% python3 -q
>>> import numpy as np
>>> import numpy.linalg as la
>>> np.set_printoptions(precision=2, suppress=True, linewidth=120, floatmode="fixed")
>>> def tidy(a):
...     return np.round(a, 2) + 0
... 
>>> feats = np.load("x.npy")
>>> print(feats)
[[ 4  7  5  0]
 [ 7 10  8  3]
 [ 5  8  6  1]
 [ 1  4  2 -3]
 [ 2  5  3 -2]
 [ 3  6  4 -1]
 [ 4  7  5  0]
 [ 1  4  2 -3]
 [ 7 10  8  3]]
>>> # row 6 repeats row 0
>>> U, sig, VT = la.svd(feats)
>>> print(np.argmax(sig[:-1] / (sig[1:] + 1e-6)) + 1)
2
>>> M2 = U[:, :2] @ np.diag(sig[:2]) @ VT[:2]
>>> print(la.matrix_rank(feats, rtol=0.05))
2
>>> X = np.loadtxt("out15.csv", delimiter=",")
>>> print(tidy(X))
[[-0.07  0.37  0.06 -0.47 -0.54  0.03 -0.17 -0.27 -0.38  0.23  0.21]
 [-0.44 -0.12  0.17  0.00 -0.19  0.00 -0.46 -0.21  0.46 -0.46  0.23]
 [-0.07  0.37 -0.42  0.33 -0.47 -0.45  0.09  0.24  0.26  0.01 -0.12]
 [-0.62  0.28  0.01 -0.46  0.27  0.05  0.36  0.25  0.16  0.01 -0.19]
 [ 0.29  0.05  0.03 -0.29  0.05 -0.41  0.27 -0.54  0.09 -0.40 -0.34]
 [ 0.11 -0.01  0.77 -0.02 -0.07 -0.43  0.00  0.24  0.22  0.31  0.00]
 [-0.11  0.37  0.10  0.34  0.18  0.23 -0.18 -0.49  0.22  0.42 -0.37]
 [-0.44 -0.21  0.22  0.44 -0.20 -0.06  0.51 -0.28 -0.36 -0.05  0.09]
 [-0.15 -0.64 -0.16 -0.22 -0.33  0.02 -0.09 -0.01  0.09  0.31 -0.52]
 [-0.18 -0.19 -0.32 -0.09  0.38 -0.53 -0.11 -0.26  0.02  0.40  0.40]
 [ 0.22 -0.09 -0.07 -0.11 -0.20  0.33  0.49 -0.16  0.56  0.21  0.39]]
>>> # keeps lengths
>>> print(tidy(la.norm(X, axis=1)))
[1.00 1.00 1.00 1.00 1.00 1.00 1.00 1.00 1.00 1.00 1.00]
>>> print(tidy(la.norm(X, 2)))
1.0
>>> print(tidy(la.norm(X[6] - X[1])))
1.41
>>> print(tidy(la.norm(X, axis=0)))
[1.00 1.00 1.00 1.00 1.00 1.00 1.00 1.00 1.00 1.00 1.00]
>>> x = np.array([-3, -6, 0, 2])
>>> a = np.maximum(feats @ x, 0)
>>> print(np.tanh(feats @ x))
[-1.00 -1.00 -1.00 -1.00 -1.00 -1.00 -1.00 -1.00 -1.00]
>>> rng = np.random.default_rng(54550)
>>> idx = rng.permutation(11)
>>> M2 = X[:, idx] * rng.choice([-1, 1], 11)
>>> print(tidy(M2))
[[-0.17 -0.07 -0.03  0.37  0.54 -0.27 -0.47  0.21  0.38  0.23  0.06]
 [-0.46 -0.44  0.00 -0.12  0.19 -0.21  0.00  0.23 -0.46 -0.46  0.17]
 [ 0.09 -0.07  0.45  0.37  0.47  0.24  0.33 -0.12 -0.26  0.01 -0.42]
 [ 0.36 -0.62 -0.05  0.28 -0.27  0.25 -0.46 -0.19 -0.16  0.01  0.01]
 [ 0.27  0.29  0.41  0.05 -0.05 -0.54 -0.29 -0.34 -0.09 -0.40  0.03]
 [ 0.00  0.11  0.43 -0.01  0.07  0.24 -0.02  0.00 -0.22  0.31  0.77]
 [-0.18 -0.11 -0.23  0.37 -0.18 -0.49  0.34 -0.37 -0.22  0.42  0.10]
 [ 0.51 -0.44  0.06 -0.21  0.20 -0.28  0.44  0.09  0.36 -0.05  0.22]
 [-0.09 -0.15 -0.02 -0.64  0.33 -0.01 -0.22 -0.52 -0.09  0.31 -0.16]
 [-0.11 -0.18  0.53 -0.19 -0.38 -0.26 -0.09  0.40 -0.02  0.40 -0.32]
 [ 0.49  0.22 -0.33 -0.09  0.20 -0.16 -0.11  0.39 -0.56  0.21 -0.07]]
>>> U, _, VT = la.svd(X.T @ M2)
>>> print(tidy(U @ VT))
[[ 0.00  1.00  0.00  0.00  0.00  0.00  0.00  0.00  0.00  0.00  0.00]
 [ 0.00  0.00  0.00  1.00  0.00  0.00  0.00  0.00  0.00  0.00  0.00]
 [ 0.00  0.00  0.00  0.00  0.00  0.00  0.00  0.00  0.00  0.00  1.00]
 [ 0.00  0.00  0.00  0.00  0.00  0.00  1.00  0.00  0.00  0.00  0.00]
 [ 0.00  0.00  0.00  0.00 -1.00  0.00  0.00  0.00  0.00  0.00  0.00]
 [ 0.00  0.00 -1.00  0.00  0.00  0.00  0.00  0.00  0.00  0.00  0.00]
 [ 1.00  0.00  0.00  0.00  0.00  0.00  0.00  0.00  0.00  0.00  0.00]
 [ 0.00  0.00  0.00  0.00  0.00  1.00  0.00  0.00  0.00  0.00  0.00]
 [ 0.00  0.00  0.00  0.00  0.00  0.00  0.00  0.00 -1.00  0.00  0.00]
 [ 0.00  0.00  0.00  0.00  0.00  0.00  0.00  0.00  0.00  1.00  0.00]
 [ 0.00  0.00  0.00  0.00  0.00  0.00  0.00  1.00  0.00  0.00  0.00]]
>>> Q, Rm = la.qr(X)
>>> print(tidy(np.abs(np.diag(Rm))))
[1.00 1.00 1.00 1.00 1.00 1.00 1.00 1.00 1.00 1.00 1.00]
>>> print(tidy(Rm))
[[1.00 0.00 0.00 0.00 0.00 0.00 0.00 0.00 0.00 0.00 0.00]
 [0.00 1.00 0.00 0.00 0.00 0.00 0.00 0.00 0.00 0.00 0.00]
 [0.00 0.00 1.00 0.00 0.00 0.00 0.00 0.00 0.00 0.00 0.00]
 [0.00 0.00 0.00 1.00 0.00 0.00 0.00 0.00 0.00 0.00 0.00]
 [0.00 0.00 0.00 0.00 1.00 0.00 0.00 0.00 0.00 0.00 0.00]
 [0.00 0.00 0.00 0.00 0.00 1.00 0.00 0.00 0.00 0.00 0.00]
 [0.00 0.00 0.00 0.00 0.00 0.00 1.00 0.00 0.00 0.00 0.00]
 [0.00 0.00 0.00 0.00 0.00 0.00 0.00 1.00 0.00 0.00 0.00]
 [0.00 0.00 0.00 0.00 0.00 0.00 0.00 0.00 1.00 0.00 0.00]
 [0.00 0.00 0.00 0.00 0.00 0.00 0.00 0.00 0.00 1.00 0.00]
 [0.00 0.00 0.00 0.00 0.00 0.00 0.00 0.00 0.00 0.00 1.00]]
>>> print(tidy(abs(Rm[0, 0])), tidy(la.norm(X[:, 0])))
1.0 1.0
>>> print(tidy(Q @ Rm))
[[-0.07  0.37  0.06 -0.47 -0.54  0.03 -0.17 -0.27 -0.38  0.23  0.21]
 [-0.44 -0.12  0.17  0.00 -0.19  0.00 -0.46 -0.21  0.46 -0.46  0.23]
 [-0.07  0.37 -0.42  0.33 -0.47 -0.45  0.09  0.24  0.26  0.01 -0.12]
 [-0.62  0.28  0.01 -0.46  0.27  0.05  0.36  0.25  0.16  0.01 -0.19]
 [ 0.29  0.05  0.03 -0.29  0.05 -0.41  0.27 -0.54  0.09 -0.40 -0.34]
 [ 0.11 -0.01  0.77 -0.02 -0.07 -0.43  0.00  0.24  0.22  0.31  0.00]
 [-0.11  0.37  0.10  0.34  0.18  0.23 -0.18 -0.49  0.22  0.42 -0.37]
 [-0.44 -0.21  0.22  0.44 -0.20 -0.06  0.51 -0.28 -0.36 -0.05  0.09]
 [-0.15 -0.64 -0.16 -0.22 -0.33  0.02 -0.09 -0.01  0.09  0.31 -0.52]
 [-0.18 -0.19 -0.32 -0.09  0.38 -0.53 -0.11 -0.26  0.02  0.40  0.40]
 [ 0.22 -0.09 -0.07 -0.11 -0.20  0.33  0.49 -0.16  0.56  0.21  0.39]]
>>> print(np.trace(Q @ Q.T))
11.0
>>> print(tidy(Q))
[[-0.07  0.37  0.06 -0.47 -0.54  0.03 -0.17 -0.27 -0.38  0.23  0.21]
 [-0.44 -0.12  0.17  0.00 -0.19  0.00 -0.46 -0.21  0.46 -0.46  0.23]
 [-0.07  0.37 -0.42  0.33 -0.47 -0.45  0.09  0.24  0.26  0.01 -0.12]
 [-0.62  0.28  0.01 -0.46  0.27  0.05  0.36  0.25  0.16  0.01 -0.19]
 [ 0.29  0.05  0.03 -0.29  0.05 -0.41  0.27 -0.54  0.09 -0.40 -0.34]
 [ 0.11 -0.01  0.77 -0.02 -0.07 -0.43  0.00  0.24  0.22  0.31  0.00]
 [-0.11  0.37  0.10  0.34  0.18  0.23 -0.18 -0.49  0.22  0.42 -0.37]
 [-0.44 -0.21  0.22  0.44 -0.20 -0.06  0.51 -0.28 -0.36 -0.05  0.09]
 [-0.15 -0.64 -0.16 -0.22 -0.33  0.02 -0.09 -0.01  0.09  0.31 -0.52]
 [-0.18 -0.19 -0.32 -0.09  0.38 -0.53 -0.11 -0.26  0.02  0.40  0.40]
 [ 0.22 -0.09 -0.07 -0.11 -0.20  0.33  0.49 -0.16  0.56  0.21  0.39]]
>>> E = np.loadtxt("arr.csv", delimiter=",")
>>> print(E)
[[65.00 47.00 32.00 31.00 33.00 34.00 51.00 40.00 42.00 35.00]
 [47.00 64.00 34.00 39.00 38.00 36.00 55.00 31.00 37.00 33.00]
 [32.00 34.00 35.00 23.00 26.00 22.00 27.00 14.00 20.00 15.00]
 [31.00 39.00 23.00 40.00 32.00 26.00 36.00 14.00 19.00 26.00]
 [33.00 38.00 26.00 32.00 42.00 29.00 34.00 19.00 20.00 30.00]
 [34.00 36.00 22.00 26.00 29.00 39.00 28.00 22.00 29.00 21.00]
 [51.00 55.00 27.00 36.00 34.00 28.00 64.00 38.00 32.00 32.00]
 [40.00 31.00 14.00 14.00 19.00 22.00 38.00 40.00 30.00 31.00]
 [42.00 37.00 20.00 19.00 20.00 29.00 32.00 30.00 37.00 26.00]
 [35.00 33.00 15.00 26.00 30.00 21.00 32.00 31.00 26.00 47.00]]
>>> ev, V = la.eigh(E)
>>> print(tidy(ev))
[  0.68   1.14   4.49  10.01  11.27  15.96  25.24  29.01  43.17 332.04]
>>> print((ev > 1e-8).sum(), (ev < -1e-8).sum())
10 0
>>> print(tidy(V.T @ V))
[[1.00 0.00 0.00 0.00 0.00 0.00 0.00 0.00 0.00 0.00]
 [0.00 1.00 0.00 0.00 0.00 0.00 0.00 0.00 0.00 0.00]
 [0.00 0.00 1.00 0.00 0.00 0.00 0.00 0.00 0.00 0.00]
 [0.00 0.00 0.00 1.00 0.00 0.00 0.00 0.00 0.00 0.00]
 [0.00 0.00 0.00 0.00 1.00 0.00 0.00 0.00 0.00 0.00]
 [0.00 0.00 0.00 0.00 0.00 1.00 0.00 0.00 0.00 0.00]
 [0.00 0.00 0.00 0.00 0.00 0.00 1.00 0.00 0.00 0.00]
 [0.00 0.00 0.00 0.00 0.00 0.00 0.00 1.00 0.00 0.00]
 [0.00 0.00 0.00 0.00 0.00 0.00 0.00 0.00 1.00 0.00]
 [0.00 0.00 0.00 0.00 0.00 0.00 0.00 0.00 0.00 1.00]]
>>> print(np.unique(ev.round(6) + 0, return_counts=True)[1])
[1 1 1 1 1 1 1 1 1 1]
>>> print(tidy(la.svd(E, compute_uv=False)))
[332.04  43.17  29.01  25.24  15.96  11.27  10.01   4.49   1.14   0.68]
>>> data = np.loadtxt("mat.csv", delimiter=",")
>>> print(data)
[[ 3.00  9.00  6.00  1.00  4.00  7.00]
 [ 3.00  9.00  6.00  1.00  4.00  7.00]
 [ 6.00 18.00 12.00  2.00  8.00 14.00]
 [ 6.00 18.00 12.00  2.00  8.00 14.00]
 [ 0.00  0.00  0.00  0.00  0.00  0.00]
 [ 3.00  9.00  6.00  1.00  4.00  7.00]]
>>> # rows 0 and 1 are equal
>>> U, sig, VT = la.svd(data)
>>> print(np.argmax(sig[:-1] / (sig[1:] + 1e-6)) + 1)
1
>>> print(tidy(sig))
[45.96  0.00  0.00  0.00  0.00  0.00]
>>> M2 = U[:, :1] @ np.diag(sig[:1]) @ VT[:1]
>>> print(tidy(la.norm(data - M2) / la.norm(data)))
0.0
>>> print(la.matrix_rank(data, rtol=0.05))
1
>>> print(la.matrix_rank(M2))
1
>>> print(tidy(la.norm(data - M2, 2)), tidy(sig[1]))
0.0 0.0
>>> idx = rng.permutation(6)
>>> print(idx)
[3 0 2 1 4 5]
>>> M2 = data[idx][:, idx]
>>> print(np.trace(M2))
33.0
>>> print(np.diag(M2))
[ 2.00  3.00 12.00  9.00  0.00  7.00]
>>> G = data.T @ data
>>> print(tidy(la.eigvalsh(G)[::-1]))
[2112.00    0.00    0.00    0.00    0.00    0.00]
>>> print(la.matrix_rank(G))
1
>>> print((data @ data.T).shape)
(6, 6)
>>> J = np.load("w.npy")
>>> print(J)
[[ 2  3 -1  3  1  1 -2  0 -1  1  2  4 -3]
 [ 3  6  2  4 -2  0 -4 -5  2  5 -1  1 -2]
 [-1  2  0  0 -6 -2 -1 -4  1  4  6 -3 -4]
 [ 3  4  0 -2  4 -2 -3  0  3  5  3 -1 -5]
 [ 1 -2 -6  4 -2 -5  0  4  0 -1  0 -1  1]
 [ 1  0 -2 -2 -5  0  0  0 -2 -4 -2  1 -5]
 [-2 -4 -1 -3  0  0 -2 -2 -4  2 -3 -3 -5]
 [ 0 -5 -4  0  4  0 -2 -4  4  0  2  0 -1]
 [-1  2  1  3  0 -2 -4  4 -2 -3 -3 -2  4]
 [ 1  5  4  5 -1 -4  2  0 -3 -6 -2 -3 -4]
 [ 2 -1  6  3  0 -2 -3  2 -3 -2  6  1 -2]
 [ 4  1 -3 -1 -1  1 -3  0 -2 -3  1  0  3]
 [-3 -2 -4 -5  1 -5 -5 -1  4 -4 -2  3  4]]
>>> print(tidy(la.eigvalsh(J).min()))
-16.92
>>> print(np.all(la.eigvalsh(J) > 0))
False
>>> M2 = J / np.sqrt((J ** 2).mean(axis=1, keepdims=True))
>>> print(la.matrix_rank(J - J.mean(axis=1, keepdims=True)))
12
>>> print(tidy(la.norm(M2, axis=1)))
[3.61 3.61 3.61 3.61 3.61 3.61 3.61 3.61 3.61 3.61 3.61 3.61 3.61]
>>> r0 = np.array([2, 0, 2, 0, -2, 1, -2, -1, 2, 1, 1, -2, -1])
>>> M2 = J + np.outer(r0, np.eye(13)[4])
>>> print(la.matrix_rank(M2 - J))
1
>>> idx = rng.permutation(13)
>>> print(idx)
[ 2  5 12  0  1 10  3  4  9  8 11  7  6]
>>> M2 = J[idx][:, idx]
>>> print(np.diag(M2))
[ 0  0  4  2  6  6 -2 -2 -6 -2  0 -4 -2]
>>> ev, V = la.eigh(J)
>>> x = np.array([3, -9, 1, -2, -2, -4, -9, 9, -6, -7, 1, 1, 4])
>>> print(tidy(x @ J @ x / (x @ x)), tidy(ev[0]), tidy(ev[-1]))
1.15 -16.92 18.8
>>> print(tidy(la.eigvalsh(J[1:, 1:])))
[-16.90 -12.21  -9.50  -7.71  -6.97  -4.96   1.95   4.65   8.72  10.51  12.39  18.03]
>>> print(x @ J @ x)
436
>>> print(np.abs(J).sum(axis=1).max(), tidy(np.abs(ev).max()))
43 18.8
>>> W0 = np.loadtxt("layer15.csv", delimiter=",")
>>> print(W0)
[[ 0.30  0.00  1.30 -0.90 -0.20 -0.20 -0.30 -0.30 -2.00  1.00  0.20 -0.50]
 [-0.80  1.40 -1.90  0.50  0.00  0.50 -0.60 -2.50  0.50 -0.30 -0.50  2.30]
 [ 1.00  0.50  0.40 -0.90  0.20  0.00 -0.50 -0.80  0.40  1.50  0.40  0.50]
 [ 1.71 -1.22 -0.67 -0.70  0.17 -1.16 -0.87 -1.80 -1.84  1.11  0.36  0.69]
 [-1.10 -2.50 -0.80  0.90  0.90  0.30  1.10 -0.90  0.40 -0.90  1.60 -2.10]
 [ 1.70 -0.30 -0.40 -0.60 -0.20 -1.30 -1.10 -1.80 -1.40  1.10  0.60  0.30]
 [ 0.60 -0.60  0.70 -1.00 -0.10  1.00 -0.10 -0.40 -1.20  0.40 -0.40 -0.80]
 [-1.20  1.20  0.00  0.90  0.80 -0.20  1.90  1.40 -1.10  0.70  0.20 -0.50]
 [ 0.10 -0.30  1.30 -0.70 -2.70 -0.20  0.10 -0.90  0.30  0.00  1.40  1.40]
 [-0.20 -0.60 -1.30  1.40  1.80  0.20  1.20  0.20 -0.10 -0.60  0.50  0.00]
 [-1.20  0.00 -0.70  0.00 -1.00 -0.30  0.10  0.10 -0.30  0.60 -0.10 -1.10]
 [ 1.50  2.00 -0.80 -0.70  1.40 -0.10  0.10  0.20  1.10 -2.10 -0.60  1.50]
 [-0.80 -2.00 -0.20  0.00 -0.50  0.10  0.60  0.00  0.20  1.40 -0.60 -0.80]]
>>> def softmax(z):
...     e = np.exp(z - z.max(axis=-1, keepdims=True))
...     return e / e.sum(axis=-1, keepdims=True)
... 
>>> print(tidy(softmax(W0[7])))
[0.01 0.13 0.04 0.10 0.09 0.03 0.27 0.16 0.01 0.08 0.05 0.02]
>>> print(tidy(softmax(W0[7] + 2)))
[0.01 0.13 0.04 0.10 0.09 0.03 0.27 0.16 0.01 0.08 0.05 0.02]
>>> print(tidy(softmax(W0).sum(axis=1)))
[1.00 1.00 1.00 1.00 1.00 1.00 1.00 1.00 1.00 1.00 1.00 1.00 1.00]
>>> att = W0 @ W0.T / np.sqrt(12)
>>> print(softmax(att).round(6).argmax(axis=1))
[ 0  1  2  3  4  3  6  7  8  9 10 11 12]
>>> M2 = np.c_[W0[:, :3] @ np.array([[2, 3, 2], [1, 6, 1], [5, 9, 1]]), np.array([-4, 3, -2, -1, 0, 0, -3, 1, -5, 4, 4, 0, 1])]
>>> print(tidy(M2))
[[  7.10  12.60   1.90  -4.00]
 [ -9.70 -11.10  -2.10   3.00]
 [  4.50   9.60   2.90  -2.00]
 [ -1.15  -8.22   1.53  -1.00]
 [ -8.70 -25.50  -5.50   0.00]
 [  1.10  -0.30   2.70   0.00]
 [  4.10   4.50   1.30  -3.00]
 [ -1.20   3.60  -1.20   1.00]
 [  6.40  10.20   1.20  -5.00]
 [ -7.50 -15.90  -2.30   4.00]
 [ -5.90  -9.90  -3.10   4.00]
 [  1.00   9.30   4.20   0.00]
 [ -4.60 -16.20  -3.80   1.00]]
>>> print(tidy(la.lstsq(W0, M2[:, 0])[0]))
[2.00 1.00 5.00 0.00 0.00 0.00 0.00 0.00 0.00 0.00 0.00 0.00]
>>> print(la.matrix_rank(M2))
4
>>> print(tidy(la.norm(la.qr(W0)[0].T @ M2, axis=0) ** 2 / ((M2 ** 2).sum(axis=0) + 1e-12)))
[1.00 1.00 1.00 0.98]
>>> Xs = (M2 - M2.mean(axis=0)) / M2.std(axis=0)
>>> print(tidy(Xs.std(axis=0)))
[1.00 1.00 1.00 1.00]
>>> beta = la.lstsq(np.delete(Xs, 3, axis=1), Xs[:, 3])[0]
>>> print(np.abs(beta).argmax())
0
>>> hat = W0 @ la.solve(W0.T @ W0, W0.T)
>>> print(tidy(np.trace(hat)))
12.0
>>> print(np.allclose(hat @ hat, hat))
True
>>> print(tidy(hat @ W0[:, 7]))
[-0.30 -2.50 -0.80 -1.80 -0.90 -1.80 -0.40  1.40 -0.90  0.20  0.10  0.20  0.00]
